>>> import numpy as np
>>> np.set_printoptions(precision=2, suppress=True, linewidth=120, legacy="1.25")
>>> feats = np.array([[0, 0, 0, 0, 0],
...     [0, 1, 0, 0, 0],
...     [0, 0, 2, 0, 0],
...     [0, 0, 0, 1, 0],
...     [0, 0, 0, 0, 1]])
>>> # symmetric, so the eigenvalues are real
>>> rng = np.random.default_rng(78)
>>> lab = rng.permutation(5)
>>> lab
array([2, 0, 4, 1, 3])
>>> B = feats[lab][:, lab]
>>> B
array([[2, 0, 0, 0, 0],
       [0, 0, 0, 0, 0],
       [0, 0, 1, 0, 0],
       [0, 0, 0, 1, 0],
       [0, 0, 0, 0, 1]])
>>> np.allclose(B, feats)
False
>>> np.sort(np.abs(np.linalg.eigvals(B)))
array([0., 1., 1., 1., 2.])
>>> np.diag(B)
array([2, 0, 1, 1, 1])
>>> round(np.linalg.det(B), 2), np.round(np.linalg.det(feats[lab]), 2)
(0.0, 0.0)
>>> np.abs(np.diag(np.linalg.qr(feats)[1])) > 1e-9
array([False,  True,  True,  True,  True])
>>> np.linalg.lstsq(feats[:-1].T, feats[-1])[2]
3
>>> np.allclose(feats[:-1].T @ np.linalg.lstsq(feats[:-1].T, feats[-1])[0], feats[-1])
False
>>> np.unique(feats.round(6), axis=0).shape
(5, 5)
>>> proj = np.triu(np.array([[2, 3, 0, 3, 3],
...     [1, 2, 1, 0, 1],
...     [2, 2, 1, 0, 0],
...     [1, 3, 2, 3, 0],
...     [1, 1, 2, 0, 3]]), 1) + np.eye(5)
>>> B = proj @ feats @ np.linalg.inv(proj)
>>> round(float(np.linalg.det(B)), 2)
0.0
>>> proj @ feats - feats @ proj
array([[0., 3., 0., 3., 3.],
       [0., 0., 1., 0., 0.],
       [0., 0., 0., 0., 0.],
       [0., 0., 0., 0., 0.],
       [0., 0., 0., 0., 0.]])
>>> B
array([[ 0.,  3., -3.,  3.,  0.],
       [ 0.,  1.,  1.,  0.,  0.],
       [ 0.,  0.,  2.,  0.,  0.],
       [ 0.,  0.,  0.,  1.,  0.],
       [ 0.,  0.,  0.,  0.,  1.]])
>>> np.einsum("ii->", B)
5.0
>>> np.poly(B)
array([ 1., -5.,  9., -7.,  2.,  0.])
>>> round(np.linalg.det(B.T), 2)
0.0
>>> np.linalg.eigvals(B)
array([0., 1., 2., 1., 1.])
>>> np.round(np.linalg.eigvals(B).sum().real, 2)
5.0
>>> np.linalg.svd(feats, compute_uv=False)
array([2., 1., 1., 1., 0.])
>>> feats.T @ feats
array([[0, 0, 0, 0, 0],
       [0, 1, 0, 0, 0],
       [0, 0, 4, 0, 0],
       [0, 0, 0, 1, 0],
       [0, 0, 0, 0, 1]])
>>> np.linalg.norm(feats, axis=0)
array([0., 1., 2., 1., 1.])
>>> np.linalg.pinv(feats)
array([[0. , 0. , 0. , 0. , 0. ],
       [0. , 1. , 0. , 0. , 0. ],
       [0. , 0. , 0.5, 0. , 0. ],
       [0. , 0. , 0. , 1. , 0. ],
       [0. , 0. , 0. , 0. , 1. ]])
>>> r0 = np.array([-1, -3, -3, 1, -1, -1, 3, 3, 1, -1, 0])
>>> F = 5 * np.eye(11) + np.outer(r0, r0)
>>> F
array([[ 6.,  3.,  3., -1.,  1.,  1., -3., -3., -1.,  1.,  0.],
       [ 3., 14.,  9., -3.,  3.,  3., -9., -9., -3.,  3.,  0.],
       [ 3.,  9., 14., -3.,  3.,  3., -9., -9., -3.,  3.,  0.],
       [-1., -3., -3.,  6., -1., -1.,  3.,  3.,  1., -1.,  0.],
       [ 1.,  3.,  3., -1.,  6.,  1., -3., -3., -1.,  1.,  0.],
       [ 1.,  3.,  3., -1.,  1.,  6., -3., -3., -1.,  1.,  0.],
       [-3., -9., -9.,  3., -3., -3., 14.,  9.,  3., -3.,  0.],
       [-3., -9., -9.,  3., -3., -3.,  9., 14.,  3., -3.,  0.],
       [-1., -3., -3.,  1., -1., -1.,  3.,  3.,  6., -1.,  0.],
       [ 1.,  3.,  3., -1.,  1.,  1., -3., -3., -1.,  6.,  0.],
       [ 0.,  0.,  0.,  0.,  0.,  0.,  0.,  0.,  0.,  0.,  5.]])
>>> lab = rng.permutation(11)
>>> lab
array([ 3, 10,  4,  8,  6,  9,  0,  1,  7,  2,  5])
>>> B = F[lab][:, lab]
>>> np.sort(np.abs(np.linalg.eigvals(B)))
array([ 5.,  5.,  5.,  5.,  5.,  5.,  5.,  5.,  5.,  5., 47.])
>>> B
array([[ 6.,  0., -1.,  1.,  3., -1., -1., -3.,  3., -3., -1.],
       [ 0.,  5.,  0.,  0.,  0.,  0.,  0.,  0.,  0.,  0.,  0.],
       [-1.,  0.,  6., -1., -3.,  1.,  1.,  3., -3.,  3.,  1.],
       [ 1.,  0., -1.,  6.,  3., -1., -1., -3.,  3., -3., -1.],
       [ 3.,  0., -3.,  3., 14., -3., -3., -9.,  9., -9., -3.],
       [-1.,  0.,  1., -1., -3.,  6.,  1.,  3., -3.,  3.,  1.],
       [-1.,  0.,  1., -1., -3.,  1.,  6.,  3., -3.,  3.,  1.],
       [-3.,  0.,  3., -3., -9.,  3.,  3., 14., -9.,  9.,  3.],
       [ 3.,  0., -3.,  3.,  9., -3., -3., -9., 14., -9., -3.],
       [-3.,  0.,  3., -3., -9.,  3.,  3.,  9., -9., 14.,  3.],
       [-1.,  0.,  1., -1., -3.,  1.,  1.,  3., -3.,  3.,  6.]])
>>> np.trace(B)
97.0
>>> ev, V = np.linalg.eigh(F)
>>> vec = np.array([-1, -1, 2, -2, -1, 0, -2, -1, 2, 1, 1])
>>> (np.sign(V[:, -1].round(6)) == np.sign(V[0, -1].round(6))).astype(int)
array([1, 1, 1, 0, 1, 1, 0, 0, 0, 1, 0])
>>> np.linalg.eigvalsh(F[1:, 1:])
array([ 5.,  5.,  5.,  5.,  5.,  5.,  5.,  5.,  5., 46.])
>>> V * np.maximum(ev, 0) @ V.T
array([[ 6.,  3.,  3., -1.,  1.,  1., -3., -3., -1.,  1.,  0.],
       [ 3., 14.,  9., -3.,  3.,  3., -9., -9., -3.,  3.,  0.],
       [ 3.,  9., 14., -3.,  3.,  3., -9., -9., -3.,  3.,  0.],
       [-1., -3., -3.,  6., -1., -1.,  3.,  3.,  1., -1.,  0.],
       [ 1.,  3.,  3., -1.,  6.,  1., -3., -3., -1.,  1.,  0.],
       [ 1.,  3.,  3., -1.,  1.,  6., -3., -3., -1.,  1.,  0.],
       [-3., -9., -9.,  3., -3., -3., 14.,  9.,  3., -3.,  0.],
       [-3., -9., -9.,  3., -3., -3.,  9., 14.,  3., -3.,  0.],
       [-1., -3., -3.,  1., -1., -1.,  3.,  3.,  6., -1.,  0.],
       [ 1.,  3.,  3., -1.,  1.,  1., -3., -3., -1.,  6.,  0.],
       [ 0.,  0.,  0.,  0.,  0.,  0.,  0.,  0.,  0.,  0.,  5.]])
>>> vec @ F @ vec
231.0
>>> V * np.abs(ev) @ V.T
array([[ 6.,  3.,  3., -1.,  1.,  1., -3., -3., -1.,  1.,  0.],
       [ 3., 14.,  9., -3.,  3.,  3., -9., -9., -3.,  3.,  0.],
       [ 3.,  9., 14., -3.,  3.,  3., -9., -9., -3.,  3.,  0.],
       [-1., -3., -3.,  6., -1., -1.,  3.,  3.,  1., -1.,  0.],
       [ 1.,  3.,  3., -1.,  6.,  1., -3., -3., -1.,  1.,  0.],
       [ 1.,  3.,  3., -1.,  1.,  6., -3., -3., -1.,  1.,  0.],
       [-3., -9., -9.,  3., -3., -3., 14.,  9.,  3., -3.,  0.],
       [-3., -9., -9.,  3., -3., -3.,  9., 14.,  3., -3.,  0.],
       [-1., -3., -3.,  1., -1., -1.,  3.,  3.,  6., -1.,  0.],
       [ 1.,  3.,  3., -1.,  1.,  1., -3., -3., -1.,  6.,  0.],
       [ 0.,  0.,  0.,  0.,  0.,  0.,  0.,  0.,  0.,  0.,  5.]])
>>> vec @ F @ vec / (vec @ vec), round(float(ev[0]), 2), ev[-1]
(10.5, 5.0, 47.0)
>>> np.abs(F).max()
14.0
>>> np.unravel_index(np.abs(F).argmax(), F.shape)
(1, 1)
>>> F.shape
(11, 11)
>>> np.round(np.linalg.norm(F), 2)
49.59
>>> F.sum(axis=0)
array([ 7., 11., 11.,  3.,  7.,  7., -1., -1.,  3.,  7.,  5.])
>>> F - F[0]
array([[  0.,   0.,   0.,   0.,   0.,   0.,   0.,   0.,   0.,   0.,   0.],
       [ -3.,  11.,   6.,  -2.,   2.,   2.,  -6.,  -6.,  -2.,   2.,   0.],
       [ -3.,   6.,  11.,  -2.,   2.,   2.,  -6.,  -6.,  -2.,   2.,   0.],
       [ -7.,  -6.,  -6.,   7.,  -2.,  -2.,   6.,   6.,   2.,  -2.,   0.],
       [ -5.,   0.,   0.,   0.,   5.,   0.,   0.,   0.,   0.,   0.,   0.],
       [ -5.,   0.,   0.,   0.,   0.,   5.,   0.,   0.,   0.,   0.,   0.],
       [ -9., -12., -12.,   4.,  -4.,  -4.,  17.,  12.,   4.,  -4.,   0.],
       [ -9., -12., -12.,   4.,  -4.,  -4.,  12.,  17.,   4.,  -4.,   0.],
       [ -7.,  -6.,  -6.,   2.,  -2.,  -2.,   6.,   6.,   7.,  -2.,   0.],
       [ -5.,   0.,   0.,   0.,   0.,   0.,   0.,   0.,   0.,   5.,   0.],
       [ -6.,  -3.,  -3.,   1.,  -1.,  -1.,   3.,   3.,   1.,  -1.,   5.]])
>>> np.diff(F, axis=0)
array([[ -3.,  11.,   6.,  -2.,   2.,   2.,  -6.,  -6.,  -2.,   2.,   0.],
       [  0.,  -5.,   5.,   0.,   0.,   0.,   0.,   0.,   0.,   0.,   0.],
       [ -4., -12., -17.,   9.,  -4.,  -4.,  12.,  12.,   4.,  -4.,   0.],
       [  2.,   6.,   6.,  -7.,   7.,   2.,  -6.,  -6.,  -2.,   2.,   0.],
       [  0.,   0.,   0.,   0.,  -5.,   5.,   0.,   0.,   0.,   0.,   0.],
       [ -4., -12., -12.,   4.,  -4.,  -9.,  17.,  12.,   4.,  -4.,   0.],
       [  0.,   0.,   0.,   0.,   0.,   0.,  -5.,   5.,   0.,   0.,   0.],
       [  2.,   6.,   6.,  -2.,   2.,   2.,  -6., -11.,   3.,   2.,   0.],
       [  2.,   6.,   6.,  -2.,   2.,   2.,  -6.,  -6.,  -7.,   7.,   0.],
       [ -1.,  -3.,  -3.,   1.,  -1.,  -1.,   3.,   3.,   1.,  -6.,   5.]])
>>> np.linalg.matrix_rank(F)
11
>>> np.count_nonzero(F)
101
>>> r0 = np.array([0, 0])
>>> np.cross(F[8, :3], F[9, :3])
array([0., 0., 0.])
>>> np.correlate(F[8], F[9], "full")
array([  0.,  -6., -17., -12.,  21.,  10.,  -3.,  14.,  19.,  18., -52., -32., -11.,   4.,   7.,  10.,  31.,  18.,
         3.,  -1.,   0.])
>>> np.convolve(F[8], r0)
array([0., 0., 0., 0., 0., 0., 0., 0., 0., 0., 0., 0.])
>>> r0 = np.array([1, 3, -2, -1, 0, 1, -1])
>>> r1 = np.array([2, 3, 0, 3, 3, 1, -1, 2, 2, 1, -3, -2])
>>> mat = np.outer(r0, r1)
>>> mat
array([[ 2,  3,  0,  3,  3,  1, -1,  2,  2,  1, -3, -2],
       [ 6,  9,  0,  9,  9,  3, -3,  6,  6,  3, -9, -6],
       [-4, -6,  0, -6, -6, -2,  2, -4, -4, -2,  6,  4],
       [-2, -3,  0, -3, -3, -1,  1, -2, -2, -1,  3,  2],
       [ 0,  0,  0,  0,  0,  0,  0,  0,  0,  0,  0,  0],
       [ 2,  3,  0,  3,  3,  1, -1,  2,  2,  1, -3, -2],
       [-2, -3,  0, -3, -3, -1,  1, -2, -2, -1,  3,  2]])
>>> # row 5 repeats row 0
>>> B = mat + rng.integers(-2, 3, (7, 1)) @ rng.integers(-2, 3, (1, 12))
>>> B
array([[  2,   3,   0,   3,   3,   1,  -1,   2,   2,   1,  -3,  -2],
       [  7,   7,   1,  10,  11,   2,  -4,   4,   8,   1, -11,  -8],
       [ -4,  -6,   0,  -6,  -6,  -2,   2,  -4,  -4,  -2,   6,   4],
       [  0,  -7,   2,  -1,   1,  -3,  -1,  -6,   2,  -5,  -1,  -2],
       [  2,  -4,   2,   2,   4,  -2,  -2,  -4,   4,  -4,  -4,  -4],
       [  1,   5,  -1,   2,   1,   2,   0,   4,   0,   3,  -1,   0],
       [  0,  -7,   2,  -1,   1,  -3,  -1,  -6,   2,  -5,  -1,  -2]])
>>> np.abs(B - mat).sum(axis=1)
array([ 0, 19,  0, 38, 38, 19, 38])
>>> np.argsort(-np.linalg.norm(mat, axis=0).round(6), kind="stable")[:3]
array([1, 3, 4])
>>> np.linalg.cond(mat) > 100
True
>>> round(float(np.linalg.norm(mat, 2) / np.linalg.norm(mat)), 2)
1.0
>>> np.linalg.matrix_rank(mat)
1
>>> np.abs(mat).max()
9
>>> mat.sum(axis=0)
array([ 2,  3,  0,  3,  3,  1, -1,  2,  2,  1, -3, -2])
>>> vec = np.array([-1, 1, -3, -1, 3, 3, -2, -2, 1, -2, 2, -2])
>>> h = np.maximum(mat @ vec, 0)
>>> np.flatnonzero(h > 1e-9)
array([0, 1, 5])
>>> np.maximum(mat @ vec, 0) - np.maximum(-mat @ vec, 0)
array([  6,  18, -12,  -6,   0,   6,  -6])
>>> np.maximum(mat @ (3 * vec), 0)
array([18, 54,  0,  0,  0, 18,  0])
>>> K = np.loadtxt("layer10.csv", delimiter=",")
>>> K
array([[ 3.92,  0.01, 25.94, 10.96, 14.07, 26.95, 19.15,  4.55],
       [ 4.73,  0.06, 25.47,  8.16, 15.  , 24.1 , 20.59,  4.41],
       [ 5.61, -0.33, 25.38,  9.07, 14.95, 25.68, 20.48,  4.89],
       [ 4.69, -0.81, 23.57, 10.44, 16.12, 25.16, 20.12,  4.9 ],
       [ 5.97,  0.81, 26.27,  9.07, 16.5 , 24.57, 21.2 ,  4.86],
       [ 3.27, -0.02, 23.75, 11.37, 14.99, 24.9 , 20.89,  4.24],
       [ 6.2 , -1.17, 23.54, 10.09, 14.79, 24.89, 21.45,  5.58],
       [ 5.65, -0.86, 26.82,  8.57, 14.83, 23.95, 19.4 ,  7.13],
       [ 5.33,  0.88, 24.55,  9.97, 15.11, 26.74, 18.44,  5.24],
       [ 6.12, -1.53, 24.97, 10.04, 15.36, 24.9 , 21.88,  5.91],
       [ 5.54, -0.25, 26.41, 10.2 , 13.37, 24.66, 20.59,  5.52],
       [ 6.6 , -0.79, 26.28,  9.88, 15.  , 23.05, 20.67,  2.87],
       [ 6.34, -1.31, 25.32, 10.37, 12.91, 24.89, 21.35,  4.76],
       [ 5.59,  0.56, 23.76, 10.94, 15.62, 25.88, 20.76,  4.82],
       [ 4.37,  1.17, 25.15, 10.2 , 13.59, 25.26, 21.03,  5.94],
       [ 4.87,  0.23, 25.07,  9.48, 15.56, 25.07, 20.81,  3.17],
       [ 4.28,  0.12, 24.01, 11.38, 15.5 , 25.6 , 19.51,  4.62],
       [ 4.56, -0.58, 23.55, 10.39, 14.88, 24.46, 20.02,  6.21],
       [ 4.75, -1.8 , 23.4 , 10.85, 13.85, 24.87, 20.53,  5.08],
       [ 6.47,  0.24, 25.43, 12.06, 15.58, 24.82, 20.14,  7.47],
       [ 7.01,  0.09, 25.5 ,  9.23, 13.81, 26.51, 20.47,  4.1 ],
       [ 6.82, -0.69, 26.66,  9.74, 14.73, 24.72, 22.52,  4.56],
       [ 4.94,  0.  , 24.93, 10.58, 14.71, 23.89, 19.14,  4.64],
       [ 4.9 ,  0.49, 24.5 , 10.92, 13.58, 23.05, 20.11,  5.75],
       [ 5.31, -0.62, 25.11, 10.27, 15.39, 23.98, 19.02,  5.45],
       [ 3.32, -0.03, 25.79, 10.01, 13.91, 25.27, 18.33,  6.5 ],
       [ 6.47,  0.92, 24.86, 10.68, 15.42, 23.76, 21.11,  4.88],
       [ 4.81, -0.78, 23.37,  9.67, 14.71, 26.25, 20.85,  2.79],
       [ 4.66,  0.31, 24.64, 11.55, 14.88, 25.86, 20.67,  3.86],
       [ 6.39, -0.16, 24.23,  9.1 , 14.82, 23.84, 20.12,  3.63]])
>>> lab = rng.permutation(8)
>>> B = K[:, lab] * rng.choice([-1, 1], 8)
>>> B
array([[-25.94,  -4.55,  -3.92,  10.96, -14.07,  -0.01,  26.95,  19.15],
       [-25.47,  -4.41,  -4.73,   8.16, -15.  ,  -0.06,  24.1 ,  20.59],
       [-25.38,  -4.89,  -5.61,   9.07, -14.95,   0.33,  25.68,  20.48],
       [-23.57,  -4.9 ,  -4.69,  10.44, -16.12,   0.81,  25.16,  20.12],
       [-26.27,  -4.86,  -5.97,   9.07, -16.5 ,  -0.81,  24.57,  21.2 ],
       [-23.75,  -4.24,  -3.27,  11.37, -14.99,   0.02,  24.9 ,  20.89],
       [-23.54,  -5.58,  -6.2 ,  10.09, -14.79,   1.17,  24.89,  21.45],
       [-26.82,  -7.13,  -5.65,   8.57, -14.83,   0.86,  23.95,  19.4 ],
       [-24.55,  -5.24,  -5.33,   9.97, -15.11,  -0.88,  26.74,  18.44],
       [-24.97,  -5.91,  -6.12,  10.04, -15.36,   1.53,  24.9 ,  21.88],
       [-26.41,  -5.52,  -5.54,  10.2 , -13.37,   0.25,  24.66,  20.59],
       [-26.28,  -2.87,  -6.6 ,   9.88, -15.  ,   0.79,  23.05,  20.67],
       [-25.32,  -4.76,  -6.34,  10.37, -12.91,   1.31,  24.89,  21.35],
       [-23.76,  -4.82,  -5.59,  10.94, -15.62,  -0.56,  25.88,  20.76],
       [-25.15,  -5.94,  -4.37,  10.2 , -13.59,  -1.17,  25.26,  21.03],
       [-25.07,  -3.17,  -4.87,   9.48, -15.56,  -0.23,  25.07,  20.81],
       [-24.01,  -4.62,  -4.28,  11.38, -15.5 ,  -0.12,  25.6 ,  19.51],
       [-23.55,  -6.21,  -4.56,  10.39, -14.88,   0.58,  24.46,  20.02],
       [-23.4 ,  -5.08,  -4.75,  10.85, -13.85,   1.8 ,  24.87,  20.53],
       [-25.43,  -7.47,  -6.47,  12.06, -15.58,  -0.24,  24.82,  20.14],
       [-25.5 ,  -4.1 ,  -7.01,   9.23, -13.81,  -0.09,  26.51,  20.47],
       [-26.66,  -4.56,  -6.82,   9.74, -14.73,   0.69,  24.72,  22.52],
       [-24.93,  -4.64,  -4.94,  10.58, -14.71,  -0.  ,  23.89,  19.14],
       [-24.5 ,  -5.75,  -4.9 ,  10.92, -13.58,  -0.49,  23.05,  20.11],
       [-25.11,  -5.45,  -5.31,  10.27, -15.39,   0.62,  23.98,  19.02],
       [-25.79,  -6.5 ,  -3.32,  10.01, -13.91,   0.03,  25.27,  18.33],
       [-24.86,  -4.88,  -6.47,  10.68, -15.42,  -0.92,  23.76,  21.11],
       [-23.37,  -2.79,  -4.81,   9.67, -14.71,   0.78,  26.25,  20.85],
       [-24.64,  -3.86,  -4.66,  11.55, -14.88,  -0.31,  25.86,  20.67],
       [-24.23,  -3.63,  -6.39,   9.1 , -14.82,   0.16,  23.84,  20.12]])
>>> Uu, _, vt = np.linalg.svd(K.T @ B)
>>> lab
array([2, 7, 0, 3, 4, 1, 5, 6])
>>> np.round(Uu @ vt, 2) + 0
array([[ 0.,  0., -1.,  0.,  0.,  0.,  0.,  0.],
       [ 0.,  0.,  0.,  0.,  0., -1.,  0.,  0.],
       [-1.,  0.,  0.,  0.,  0.,  0.,  0.,  0.],
       [ 0.,  0.,  0.,  1.,  0.,  0.,  0.,  0.],
       [ 0.,  0.,  0.,  0., -1.,  0.,  0.,  0.],
       [ 0.,  0.,  0.,  0.,  0.,  0.,  1.,  0.],
       [ 0.,  0.,  0.,  0.,  0.,  0.,  0.,  1.],
       [ 0., -1.,  0.,  0.,  0.,  0.,  0.,  0.]])
